$ ipython --no-banner

In [1]: import numpy as np

In [2]: np.set_printoptions(precision=3, suppress=True, linewidth=160, legacy="1.25")

In [3]: X = np.load("case17.npy")

In [4]: X
Out[4]: 
array([[-2.,  0.,  2.,  0.,  0.,  0.,  0.,  0.],
       [ 2.,  3.,  3.,  0.,  0.,  0.,  0.,  0.],
       [-1.,  3., -2.,  0.,  0.,  0.,  0.,  0.],
       [ 0.,  0.,  0.,  2.,  1.,  2.,  2.,  2.],
       [ 0.,  0.,  0.,  1.,  2.,  0.,  2.,  0.],
       [ 0.,  0.,  0.,  1.,  2.,  2.,  2.,  2.],
       [ 0.,  0.,  0.,  2.,  1.,  1.,  0.,  2.],
       [ 0.,  0.,  0.,  0.,  0.,  0.,  0.,  2.]])

In [5]: r0 = np.array([4, -2, 4, -1, -3, 2, -2, 0])

In [6]: out = X + np.outer(r0, np.eye(8)[4])

In [7]: out
Out[7]: 
array([[-2.,  0.,  2.,  0.,  4.,  0.,  0.,  0.],
       [ 2.,  3.,  3.,  0., -2.,  0.,  0.,  0.],
       [-1.,  3., -2.,  0.,  4.,  0.,  0.,  0.],
       [ 0.,  0.,  0.,  2.,  0.,  2.,  2.,  2.],
       [ 0.,  0.,  0.,  1., -1.,  0.,  2.,  0.],
       [ 0.,  0.,  0.,  1.,  4.,  2.,  2.,  2.],
       [ 0.,  0.,  0.,  2., -1.,  1.,  0.,  2.],
       [ 0.,  0.,  0.,  0.,  0.,  0.,  0.,  2.]])

In [8]: np.linalg.matrix_rank(out - X)
Out[8]: 1

In [9]: arr = np.loadtxt("layer3.csv", delimiter=",")

In [10]: arr
Out[10]: 
array([[ 4.,  2.,  2.,  1.,  2.],
       [ 0.,  0.,  0.,  0.,  2.],
       [ 0.,  0.,  0.,  0.,  2.],
       [11.,  7.,  7.,  4.,  2.],
       [11.,  7.,  7.,  4.,  2.],
       [18., 12., 12.,  7.,  2.],
       [18., 12., 12.,  7.,  2.],
       [18., 12., 12.,  7.,  2.],
       [11.,  7.,  7.,  4.,  2.],
       [ 0.,  0.,  0.,  0.,  2.],
       [ 0.,  0.,  0.,  0.,  2.],
       [ 0.,  0.,  0.,  0.,  2.],
       [ 0.,  0.,  0.,  0.,  2.],
       [ 0.,  0.,  0.,  0.,  2.],
       [ 0.,  0.,  0.,  0.,  2.],
       [ 4.,  2.,  2.,  1.,  2.],
       [ 4.,  2.,  2.,  1.,  2.],
       [ 0.,  0.,  0.,  0.,  2.],
       [18., 12., 12.,  7.,  2.],
       [25., 17., 17., 10.,  2.],
       [ 4.,  2.,  2.,  1.,  2.],
       [ 0.,  0.,  0.,  0.,  2.]])

In [11]: left, sv, Vh = np.linalg.svd(arr)

In [12]: vecs = Vh[:(sv > 1e-8).sum()]

In [13]: rng = np.random.default_rng(8959)

In [14]: x = arr[5] + 4 * arr[4] + rng.integers(2) * np.eye(5)[3]

In [15]: x
Out[15]: array([62., 40., 40., 23., 10.])

In [16]: np.round(vecs.T @ vecs, 3) + 0
Out[16]: 
array([[ 0.98 ,  0.051,  0.051, -0.121,  0.   ],
       [ 0.051,  0.374,  0.374,  0.303,  0.   ],
       [ 0.051,  0.374,  0.374,  0.303,  0.   ],
       [-0.121,  0.303,  0.303,  0.273,  0.   ],
       [ 0.   ,  0.   ,  0.   ,  0.   ,  1.   ]])
